In [1]: import numpy as np

In [2]: import numpy.linalg as la

In [3]: np.set_printoptions(precision=2, suppress=True, linewidth=100, sign=" ")

In [4]: feats = np.loadtxt("mat.csv", delimiter=",")

In [5]: feats
Out[5]: 
array([[ 5.,  1.,  4.,  2.,  2.],
       [ 0.,  2.,  2.,  4.,  1.],
       [ 4.,  4.,  4.,  5.,  0.],
       [ 3.,  4.,  0.,  3.,  2.],
       [ 2.,  5.,  1.,  3.,  5.]])

In [6]: np.kron(np.eye(2, dtype=int), feats)
Out[6]: 
array([[ 5.,  1.,  4.,  2.,  2.,  0.,  0.,  0.,  0.,  0.],
       [ 0.,  2.,  2.,  4.,  1.,  0.,  0.,  0.,  0.,  0.],
       [ 4.,  4.,  4.,  5.,  0.,  0.,  0.,  0.,  0.,  0.],
       [ 3.,  4.,  0.,  3.,  2.,  0.,  0.,  0.,  0.,  0.],
       [ 2.,  5.,  1.,  3.,  5.,  0.,  0.,  0.,  0.,  0.],
       [ 0.,  0.,  0.,  0.,  0.,  5.,  1.,  4.,  2.,  2.],
       [ 0.,  0.,  0.,  0.,  0.,  0.,  2.,  2.,  4.,  1.],
       [ 0.,  0.,  0.,  0.,  0.,  4.,  4.,  4.,  5.,  0.],
       [ 0.,  0.,  0.,  0.,  0.,  3.,  4.,  0.,  3.,  2.],
       [ 0.,  0.,  0.,  0.,  0.,  2.,  5.,  1.,  3.,  5.]])

In [7]: print(round(float(la.det(feats.T)), 2))
-559.0

In [8]: np.round(la.det(2 * feats), 2), round(float(la.det(feats)), 2)
Out[8]: (np.float64(-17888.0), -559.0)

In [9]: np.round(la.det(feats[::-1]), 2)
Out[9]: np.float64(-559.0)

In [10]: np.poly(feats)
Out[10]: array([   1.,  -19.,   80.,  -15., -296.,  559.])

In [11]: print(np.einsum("ij,ji->", feats, feats))
201.0

In [12]: np.round(la.eigvals(feats).sum().real, 2)
Out[12]: np.float64(19.0)

In [13]: X = np.array([[-0.88, -4.49, -2.02],
    ...:     [1.09, 4.64, -1.52],
    ...:     [-4.15, -2.77, -0.35],
    ...:     [2.89, -2.86, -2.92],
    ...:     [-2.19, -0.34, 4.48],
    ...:     [4.19, -0.47, 2.69],
    ...:     [1.42, -1.99, 4.36],
    ...:     [1.48, -1.91, -4.38],
    ...:     [-1.19, -4.21, 2.42],
    ...:     [-2.22, -1.92, 4.05],
    ...:     [0.51, 4.86, -1.04],
    ...:     [2.04, -2.98, -3.46],
    ...:     [3.81, -3.19, 0.55],
    ...:     [-2.22, 2.89, -3.42],
    ...:     [0.5, -4.92, 0.73],
    ...:     [0.69, -2.49, -4.28],
    ...:     [2.78, 4.08, -0.82],
    ...:     [-0.45, 0.11, 4.98],
    ...:     [2.55, -2.14, 3.74],
    ...:     [4.39, -2.14, -1.06]])

In [14]: basis = X[[9, 18]].astype(float)

In [15]: for _ in range(5):
    ...:     lab = la.norm(X[:, None] - basis, axis=-1).argmin(axis=1)
    ...:     basis = np.array([X[lab == j].mean(axis=0) for j in range(2)])
    ...: 

In [16]: lab
Out[16]: array([ 0,  1,  0,  1,  0,  1,  0,  1,  0,  0,  1,  1,  1,  1,  0,  1,  1,  0,  0,  1])

In [17]: np.abs(basis[1] - basis[0]).argmax()
Out[17]: np.int64(2)

In [18]: print(np.bincount(lab))
[  9  11]

In [19]: r0, r1 = X[7], X[0]

In [20]: print(round(r0 @ r0, 2))
25.02

In [21]: p = (r0 @ r1) / (r0 @ r0) * r0

In [22]: p
Out[22]: array([ 0.95, -1.23, -2.82])

In [23]: la.matrix_rank(np.outer(r0, r1))
Out[23]: np.int64(1)

In [24]: print(np.outer(r0, r1))
[[-1.3  -6.65 -2.99]
 [ 1.68  8.58  3.86]
 [ 3.85 19.67  8.85]]

In [25]: np.round(la.norm(r0 + r1) ** 2 + la.norm(r0 - r1) ** 2, 2)
Out[25]: np.float64(100.08)

In [26]: r1 - p
Out[26]: array([-1.83, -3.26,  0.8 ])

In [27]: round(la.norm(X, 1), 2), round(la.norm(X, np.inf), 2)
Out[27]: (np.float64(55.4), np.float64(8.67))

In [28]: la.norm(X, axis=0)
Out[28]: array([ 10.9 ,  13.93,  13.69])

In [29]: round(la.norm(X[17] - X[10]), 2)
Out[29]: np.float64(7.73)

In [30]: round(X[17] @ X[10], 2)
Out[30]: np.float64(-4.87)

In [31]: np.round(la.norm(X[17], 1), 2), round(float(la.norm(X[17], np.inf)), 2)
Out[31]: (np.float64(5.54), 4.98)
